In [1]: import numpy as np

In [2]: np.set_printoptions(precision=1, suppress=True, linewidth=200)

In [3]: def tidy(a):
   ...:     return np.round(a, 1) + 0
   ...: 

In [4]: M = np.array([[-6, 6, -3, -3], [-6, 4, -15, -3]])

In [5]: M
Out[5]: 
array([[ -6,   6,  -3,  -3],
       [ -6,   4, -15,  -3]])

In [6]: W = np.array([[-5, -2, 6, -5, 4, 8],
   ...:     [4, 7, 4, 3, 3, 1],
   ...:     [2, -5, 5, -5, 5, 7],
   ...:     [-6, -8, 7, 2, 4, 0]])

In [7]: coef = np.array([1, 3, 2, 3, 1, 0])

In [8]: act = np.maximum(M @ W + coef, 0)

In [9]: np.linalg.matrix_rank(act)
Out[9]: np.int64(2)

In [10]: (act > 0).mean(axis=0)
Out[10]: array([1., 1., 0., 1., 0., 0.])

In [11]: Z = np.array([[2, 4, 0],
    ...:     [-5, -1, -5],
    ...:     [0, -2, -5],
    ...:     [-1, 3, -2],
    ...:     [-3, -3, 2],
    ...:     [1, 3, -2]])

In [12]: act @ Z
Out[12]: 
array([[-406,  352, -600],
       [-754,  340, -938]])

In [13]: Y = M / np.sqrt((M ** 2).mean(axis=1, keepdims=True))

In [14]: tidy(np.linalg.norm(Y, axis=1))
Out[14]: array([2., 2.])

In [15]: tidy(Y[1])
Out[15]: array([-0.7,  0.5, -1.8, -0.4])

In [16]: np.linalg.matrix_rank(M - M.mean(axis=1, keepdims=True))
Out[16]: np.int64(2)

In [17]: M - M.mean(axis=1, keepdims=True)
Out[17]: 
array([[ -4.5,   7.5,  -1.5,  -1.5],
       [ -1. ,   9. , -10. ,   2. ]])

In [18]: mat = np.load("dump.npy")

In [19]: mat
Out[19]: 
array([[ 4,  3, -1,  0,  3],
       [ 3,  0, -1,  0, -2],
       [-1, -1,  2,  1,  2],
       [ 0,  0,  1,  4, -3],
       [ 3, -2,  2, -3,  6]])

In [20]: rng = np.random.default_rng(775)

In [21]: z = rng.permutation(5)

In [22]: Y = mat[:, z] * rng.choice([-1, 1], 5)

In [23]: Y
Out[23]: 
array([[-1,  0,  4,  3,  3],
       [-1,  0,  3, -2,  0],
       [ 2, -1, -1,  2, -1],
       [ 1, -4,  0, -3,  0],
       [ 2,  3,  3,  6, -2]])

In [24]: Uu, _, vt = np.linalg.svd(mat.T @ Y)

In [25]: tidy(Uu @ vt)
Out[25]: 
array([[ 0.,  0.,  1.,  0.,  0.],
       [ 0.,  0.,  0.,  0.,  1.],
       [ 1.,  0.,  0.,  0.,  0.],
       [ 0., -1.,  0.,  0.,  0.],
       [ 0.,  0.,  0.,  1.,  0.]])

In [26]: feats = np.load("sample4.npy")

In [27]: feats
Out[27]: 
array([[ 2,  0, -2,  0,  0],
       [ 0,  0,  2,  0,  0],
       [ 0,  0,  0, -2,  4],
       [ 0,  0,  0,  0,  0]])

In [28]: np.linalg.matrix_rank(feats, rtol=0.1)
Out[28]: np.int64(3)
